$ python -q
>>> import numpy as np
>>> import numpy.linalg as la
>>> np.set_printoptions(precision=2, suppress=True, linewidth=160)
>>> A = np.load("out15.npy")
>>> print(A)
[[ -0.63   0.35   6.8    0.4 ]
 [ -1.32   0.54   0.26   3.35]
 [  2.72   0.54   4.16   7.98]
 [  5.16  -1.76  -4.02  -1.1 ]
 [  5.81  11.64   1.86   3.94]
 [  0.14   4.95  -3.41  -4.55]
 [ -8.54  -1.76   0.38  -6.03]
 [  2.88   6.74 -10.55  -7.04]
 [ -0.7    3.09   3.    -2.86]
 [  0.42   0.91   4.36   2.83]
 [ -1.23   5.11  -0.42  -5.02]
 [  1.5   -5.64   1.17  -0.19]
 [ -2.52   5.01   2.24   2.31]
 [  0.62  -0.85   4.28   3.46]]
>>> basis = A[[2, 6]].astype(float)
>>> for _ in range(6):
...     lab = la.norm(A[:, None] - basis, axis=-1).argmin(axis=1)
...     basis = np.array([A[lab == j].mean(axis=0) for j in range(2)])
... 
>>> print(lab)
[0 0 0 0 0 1 1 1 1 0 1 0 0 0]
>>> print(np.bincount(lab))
[9 5]
>>> print(basis)
[[ 1.31  1.19  2.35  2.55]
 [-1.49  3.63 -2.2  -5.1 ]]
>>> data = np.array([[0, 9, 1, -8],
...     [9, 2, 8, 4],
...     [7, 5, -6, -2],
...     [1, 6, -8, 0],
...     [45, 19, 41, 12]])
>>> print(la.norm(data, axis=1))
[12.08 12.85 10.68 10.05 64.89]
>>> print(np.round(la.norm(data[2] - data[4]), 2))
63.6
>>> print(round(la.norm(data, "nuc"), 2))
94.92
>>> proj = data @ la.solve(data.T @ data, data.T)
>>> print(la.matrix_rank(np.eye(5) - proj))
1
>>> print(proj.round(2) + 0)
[[ 0.96 -0.19  0.    0.    0.04]
 [-0.19  0.07  0.    0.    0.19]
 [ 0.    0.    1.    0.    0.  ]
 [ 0.    0.    0.    1.    0.  ]
 [ 0.04  0.19  0.    0.    0.96]]
>>> print(np.round((np.eye(5) - proj) @ data, 2) + 0)
[[0. 0. 0. 0.]
 [0. 0. 0. 0.]
 [0. 0. 0. 0.]
 [0. 0. 0. 0.]
 [0. 0. 0. 0.]]
>>> print(np.round(proj @ data[:, 3], 2) + 0)
[-8.  4. -2.  0. 12.]
>>> print(round(np.trace(proj), 2))
4.0
>>> Uu, sig, vt = la.svd(data, full_matrices=False)
>>> print(sig)
[66.22 15.72  9.7   3.28]
>>> print(sig / sig[0])
[1.   0.24 0.15 0.05]
>>> print((sig > 1e-8).sum())
4
>>> u = np.array([0, -1, 1, 0])
>>> rng = np.random.default_rng(340354)
>>> W0 = np.outer(rng.normal(size=19), u) + 0.02 * rng.normal(size=(19, 4))
>>> print(W0.round(2) + 0)
[[ 0.02 -0.89  0.92  0.01]
 [-0.02  0.48 -0.45  0.03]
 [ 0.04 -0.17  0.15  0.01]
 [ 0.01  1.17 -1.19 -0.02]
 [ 0.02  0.2  -0.18  0.  ]
 [ 0.02 -0.09  0.1  -0.02]
 [-0.01 -0.5   0.51  0.01]
 [-0.03 -0.33  0.33  0.02]
 [-0.02 -1.76  1.75 -0.01]
 [-0.03  2.51 -2.51 -0.01]
 [ 0.01  0.94 -0.91 -0.05]
 [ 0.01 -0.29  0.26  0.03]
 [ 0.    1.86 -1.85 -0.06]
 [-0.01 -1.16  1.18  0.01]
 [-0.01  1.33 -1.33  0.  ]
 [ 0.   -0.4   0.37  0.01]
 [ 0.01 -0.07  0.02  0.03]
 [-0.01  1.94 -1.95 -0.01]
 [-0.02  0.44 -0.43  0.01]]
>>> basis = W0[[16, 12]].astype(float)
>>> for _ in range(4):
...     lab = la.norm(W0[:, None] - basis, axis=-1).argmin(axis=1)
...     basis = np.array([W0[lab == j].mean(axis=0) for j in range(2)])
... 
>>> print(lab)
[0 0 0 1 0 0 0 0 0 1 1 0 1 0 1 0 0 1 0]
>>> print(np.abs(basis[1] - basis[0]).argmax())
2
>>> print(np.round(basis[1] - basis[0], 2) + 0)
[ 0.    1.97 -1.97 -0.04]
>>> M2 = np.array([[8, 6, 4], [-9, -8, -2], [9, 5, 7], [-9, 3, 9]])
>>> print(la.matrix_rank(W0 @ M2))
3
>>> print(np.round(np.einsum("ij->j", W0), 2) + 0)
[-0.03  5.2  -5.21  0.  ]
>>> M2 @ W0
Traceback (most recent call last):
  File "<python-input-36>", line 1, in <module>
    M2 @ W0
    ~~~^~~~
ValueError: matmul: Input operand 1 has a mismatch in its core dimension 0, with gufunc signature (n?,k),(k,m?)->(n?,m?) (size 19 is different from 3)
>>> print(np.einsum("ij,ij->i", W0, W0))
[ 1.64  0.43  0.05  2.78  0.07  0.02  0.51  0.21  6.16 12.61  1.71  0.15  6.88  2.73  3.53  0.3   0.01  7.56  0.37]
>>> print(round(la.norm(W0, 2) / la.norm(W0), 2))
1.0
>>> print(round(np.log10(la.cond(W0))))
2
>>> print(la.matrix_rank(W0, rtol=0.1))
1
>>> print(np.argsort(-la.norm(W0, axis=0).round(6), kind="stable")[:3])
[2 1 3]
>>> Ac = W0 - W0.mean(axis=0)
>>> vecs = la.svd(Ac)[2][:1]
>>> M2 = Ac - Ac @ vecs.T @ vecs
>>> print(np.cov(Ac @ vecs.T, rowvar=False))
2.492688138703704
>>> print(np.round(np.diag(vecs.T @ vecs), 2) + 0)
[0.  0.5 0.5 0. ]
>>> print(la.norm(M2, axis=1).round(6).argmax())
10
>>> X = np.array([[0, 0, -9], [-7, 0, 0], [0, 3, 0]])
>>> Ac = (W0 - W0.mean(axis=0)) / W0.std(axis=0)
>>> print(np.argwhere(np.abs(Ac) > 2))
[[ 2  0]
 [ 9  1]
 [ 9  2]
 [12  3]]
>>> print(Ac.std(axis=0))
[1. 1. 1. 1.]
>>> b = la.lstsq(np.delete(Ac, 1, axis=1), Ac[:, 1])[0]
>>> print(round(1 - np.var(Ac[:, 1] - np.delete(Ac, 1, axis=1) @ b), 2))
1.0
>>> print(b.round(2) + 0)
[ 0.   -1.   -0.01]
>>> lab = rng.permutation(3)
>>> print(lab)
[2 1 0]
>>> M2 = X[lab][:, lab]
>>> print(np.trace(M2))
0
>>> print(np.allclose(M2, X))
False
>>> print(np.diag(M2))
[0 0 0]
>>> proj = W0 @ la.solve(W0.T @ W0, W0.T)
>>> print(np.round(np.trace(proj), 2))
4.0
>>> F = np.load("layer15.npy")
>>> print(F)
[[0 0 1 0 0]
 [0 0 1 0 0]
 [1 1 0 0 0]
 [0 0 0 0 0]
 [0 0 0 0 0]]
>>> print(np.all(la.eigvalsh(F) > 0))
False
>>> print(round(float(la.eigvalsh(F).min()), 2))
-1.41
>>> arr = np.loadtxt("mat.csv", delimiter=",")
>>> print(arr)
[[ 0.6   0.13 -0.67 -0.4  -0.13]
 [ 0.13  0.96  0.22  0.13  0.04]
 [-0.67  0.22 -0.11 -0.67 -0.22]
 [-0.4   0.13 -0.67  0.6  -0.13]
 [-0.13  0.04 -0.22 -0.13  0.96]]
>>> try:
...     la.cholesky(arr)
... except la.LinAlgError as e:
...     print("failed:", e)
... 
failed: Matrix is not positive definite
>>> print(round(float(la.eigvalsh(arr).min()), 2))
-1.0
>>> print(np.all(la.eigvalsh(arr) > 0))
False
>>> print([round(float(la.det(arr[:i, :i])), 2) + 0 for i in range(1, 6)])
[0.6, 0.56, -0.56, -0.96, -1.0]
>>> ev, vecs = la.eig(arr)
>>> print(np.sort(la.eigvals(arr.T)))
[-1.  1.  1.  1.  1.]
>>> print(np.round(arr @ vecs[:, 0] - ev[0] * vecs[:, 0], 2) + 0)
[0. 0. 0. 0. 0.]
>>> M2 = arr + rng.integers(-2, 3, (5, 1)) @ rng.integers(-2, 3, (1, 5))
>>> print(M2)
[[-3.4   0.13  1.33  3.6  -2.13]
 [-3.87  0.96  2.22  4.13 -1.96]
 [ 1.33  0.22 -1.11 -2.67  0.78]
 [-0.4   0.13 -0.67  0.6  -0.13]
 [ 1.87  0.04 -1.22 -2.13  1.96]]
>>> print(np.abs(M2 - arr).sum(axis=1))
[12. 12.  6.  0.  6.]
